$ python3 -q
>>> import numpy as np
>>> np.set_printoptions(precision=2, suppress=True, linewidth=160)
>>> tidy = lambda a: np.round(a, 2) + 0
>>> feats = np.load("w.npy")
>>> tidy(feats)
array([[ 0.63, -1.18, -0.03, -0.04,  1.17, -0.92],
       [-0.52,  0.68, -1.16,  0.96,  1.  ,  0.04],
       [-0.73,  0.58,  1.53,  0.36,  0.67, -0.45],
       [ 0.63, -0.2 ,  0.22,  1.63, -0.82, -0.44],
       [-1.15, -1.33,  0.11,  0.46, -0.05,  0.83],
       [-1.04, -0.11, -0.5 , -0.29, -0.7 , -1.44]])
>>> rng = np.random.default_rng(33488)
>>> idx = rng.permutation(6)
>>> print(idx)
[2 1 5 0 4 3]
>>> B = feats[idx][:, idx]
>>> tidy(np.trace(B))
np.float64(2.97)
>>> np.allclose(B, feats)
False
>>> tidy(np.sort(np.abs(np.linalg.eigvals(B))))
array([2., 2., 2., 2., 2., 2.])
>>> tidy(B)
array([[ 1.53,  0.58, -0.45, -0.73,  0.67,  0.36],
       [-1.16,  0.68,  0.04, -0.52,  1.  ,  0.96],
       [-0.5 , -0.11, -1.44, -1.04, -0.7 , -0.29],
       [-0.03, -1.18, -0.92,  0.63,  1.17, -0.04],
       [ 0.11, -1.33,  0.83, -1.15, -0.05,  0.46],
       [ 0.22, -0.2 , -0.44,  0.63, -0.82,  1.63]])
>>> w1 = np.array([[2, 2], [5, 2], [0, 3], [2, 3], [4, 3], [0, 4]])
>>> coef = np.array([0, 0])
>>> hid = np.maximum(B @ w1 + coef, 0)
>>> np.linalg.matrix_rank(hid)
np.int64(2)
>>> (hid > 0).astype(int)
array([[1, 1],
       [1, 1],
       [0, 0],
       [0, 1],
       [0, 0],
       [0, 1]])
>>> cent = np.array([[-1, 1, 2], [0, -2, -1]])
>>> tidy(hid @ cent)
array([[-7.19, -1.13, 10.22],
       [-4.02, -4.83,  3.61],
       [ 0.  ,  0.  ,  0.  ],
       [ 0.  , -0.15, -0.07],
       [ 0.  ,  0.  ,  0.  ],
       [ 0.  , -9.25, -4.62]])
>>> B = feats / np.sqrt((feats ** 2).mean(axis=1, keepdims=True))
>>> tidy(np.linalg.norm(B, axis=1))
array([2.45, 2.45, 2.45, 2.45, 2.45, 2.45])
>>> print(np.linalg.matrix_rank(feats - feats.mean(axis=1, keepdims=True)))
5
>>> tidy(np.linalg.norm(feats) ** 2 / np.linalg.norm(feats, 2) ** 2)
np.float64(6.0)
>>> tidy(np.linalg.norm(feats, 1)), tidy(np.linalg.norm(feats, np.inf))
(np.float64(4.7), np.float64(4.36))
>>> print(tidy(np.linalg.norm(feats, axis=0)))
[2. 2. 2. 2. 2. 2.]
>>> print(tidy(np.linalg.det(feats)))
-64.0
>>> tidy((feats + feats.T) / 2)
array([[ 0.63, -0.85, -0.38,  0.29,  0.01, -0.98],
       [-0.85,  0.68, -0.29,  0.38, -0.16, -0.04],
       [-0.38, -0.29,  1.53,  0.29,  0.39, -0.47],
       [ 0.29,  0.38,  0.29,  1.63, -0.18, -0.37],
       [ 0.01, -0.16,  0.39, -0.18, -0.05,  0.06],
       [-0.98, -0.04, -0.47, -0.37,  0.06, -1.44]])
>>> tidy((feats - feats.T) / 2)
array([[ 0.  , -0.33,  0.35, -0.33,  1.16,  0.06],
       [ 0.33,  0.  , -0.87,  0.58,  1.16,  0.08],
       [-0.35,  0.87,  0.  ,  0.07,  0.28,  0.02],
       [ 0.33, -0.58, -0.07,  0.  , -0.64, -0.08],
       [-1.16, -1.16, -0.28,  0.64,  0.  ,  0.77],
       [-0.06, -0.08, -0.02,  0.08, -0.77,  0.  ]])
>>> m1 = np.loadtxt("mat.csv", delimiter=",")
>>> print(m1)
[[ 3. -5.  4. -2.]
 [-1.  1. -2. -3.]
 [ 1. -2.  2. -2.]
 [ 0.  0.  0.  0.]
 [-3.  4. -4. -3.]
 [ 5. -4. -5. -2.]
 [-3.  4. -4. -3.]
 [ 1. -2.  2. -2.]
 [ 3. -5.  4. -2.]
 [ 7. -7. -3. -2.]
 [ 5. -5. -5. -7.]
 [ 2. -3.  2.  0.]
 [ 2. -3.  2.  0.]
 [ 0.  0.  0.  0.]
 [ 1. -2.  2. -2.]
 [-2.  2. -2. -5.]
 [ 3. -2. -7. -7.]
 [ 0.  0.  0.  0.]
 [ 2. -3.  2.  0.]
 [-3.  4. -4. -3.]
 [ 0.  0.  0.  0.]
 [-3.  4. -4. -3.]
 [ 0. -1.  0. -5.]
 [ 1. -2.  2. -2.]
 [ 5. -4. -5. -2.]
 [ 3. -5.  4. -2.]
 [ 0.  0.  0.  0.]
 [ 2. -3.  2.  0.]
 [ 8. -9. -1. -4.]
 [ 2. -3.  2.  0.]
 [ 0.  0.  0.  0.]
 [ 0.  0.  0.  0.]
 [-1.  1. -2. -3.]
 [ 2. -3.  2.  0.]]
>>> # row 6 repeats row 4
>>> Xs = m1 - m1.mean(axis=0)
>>> evecs = np.linalg.svd(Xs)[2][:3]
>>> B = Xs - Xs @ evecs.T @ evecs
>>> tidy(B.std(axis=0))
array([0.04, 0.04, 0.01, 0.01])
>>> cov = np.cov(m1, rowvar=False)
>>> np.argwhere(np.triu(np.abs(np.corrcoef(m1.T)) > 0.8, 1))
array([[0, 1]])
>>> tidy(m1.std(axis=0))
array([2.67, 3.09, 2.92, 1.95])
>>> print(np.argsort(-m1.std(axis=0).round(6), kind="stable"))
[1 2 0 3]
>>> tidy(np.corrcoef(m1.T))
array([[ 1.  , -0.96,  0.07, -0.08],
       [-0.96,  1.  , -0.33,  0.  ],
       [ 0.07, -0.33,  1.  ,  0.58],
       [-0.08,  0.  ,  0.58,  1.  ]])
>>> np.median(m1, axis=0)
array([ 1., -2.,  0., -2.])
>>> cov.shape
(4, 4)
>>> tidy(np.linalg.eigvalsh(cov)[::-1])
array([17.71, 10.08,  2.11,  0.  ])
>>> M = np.load("case18.npy")
>>> print(M)
[[ -1.1  -0.5   0.5   0.5   1.4  -0.6  -0.7]
 [  2.    0.   -8.   16.  -40.   40.  -10. ]
 [  0.    0.2  -0.5   0.1  -0.4   1.6   0.8]
 [ -0.1  -0.1  -1.7  -1.1   0.    2.6   0.8]
 [ -1.6   0.4  -0.9  -1.    0.8   0.1   0.8]
 [  1.1  -0.7  -0.5   0.5  -0.2  -0.7   0.9]
 [  0.9   0.2   2.6  -0.3  -0.6   1.1   0.8]
 [  0.    0.2  -0.2   0.9   0.3  -0.1   0.6]
 [  1.5  -0.7  -0.8  -1.3  -0.2   1.3  -1.2]
 [ -1.4  -0.1  -0.6   0.5  -0.6  -1.3   0.4]
 [  0.9  -0.2  -2.   -0.6   1.3  -1.1  -0.6]
 [  1.6   0.   -1.2  -0.7   1.    2.3   1.7]
 [  1.2   1.1  -0.1  -1.6  -0.3  -0.1   0. ]
 [ -0.7  -0.6  -0.2  -1.    2.3   1.2  -0.8]
 [ -0.4   0.2   0.3   0.3  -2.   -0.1   1.3]
 [ -1.4  -0.6  -0.4  -0.8  -1.9   0.2   1.1]
 [ -0.5   1.1  -0.6   1.1   0.2   1.4  -0.2]
 [  0.1  -1.1   0.1  -1.6   0.6   0.    0.9]
 [  0.6   1.6  -0.6   0.1   1.6  -2.    2. ]
 [ -1.1   0.8   0.1   1.1   0.    0.7   0.4]
 [  0.   -1.5  -0.4   1.5   0.7  -0.5  -2.5]
 [  0.4   1.4  -0.5   1.1   0.9   0.   -0.7]
 [ -0.7  -0.9   0.9  -0.7   0.   -0.4   0. ]
 [ -0.6  -3.2  -0.8   1.   -0.1  -1.4  -1.3]
 [ -0.3   0.1   0.7  -0.3   1.3  -1.2  -1.2]
 [  0.2  -0.5   0.9  -0.8   1.3  -0.1  -0.8]
 [ -1.8  -0.6  -0.6  -1.    1.3   0.   -1.3]
 [ -0.9  -0.4   0.1   0.2   2.2   0.6  -1.2]
 [  0.2   0.1   1.3  -0.4   0.3   1.9   1.3]]
>>> x = np.array([-2, -3, -1, 2, 1, 4, -3])
>>> np.linalg.norm(M @ x) <= np.linalg.norm(M, 2) * np.linalg.norm(x) + 1e-9
np.True_
>>> tidy(M @ np.ones(7))
array([-0.5,  0. ,  1.8,  0.4, -1.4,  0.4,  4.7,  1.7, -1.4, -3.1, -2.3,  4.7,  0.2,  0.2, -0.4, -3.8,  2.5, -1. ,  3.3,  2. , -2.7,  2.6, -1.8, -6.4, -0.9,
        0.2, -4. ,  0.6,  4.7])
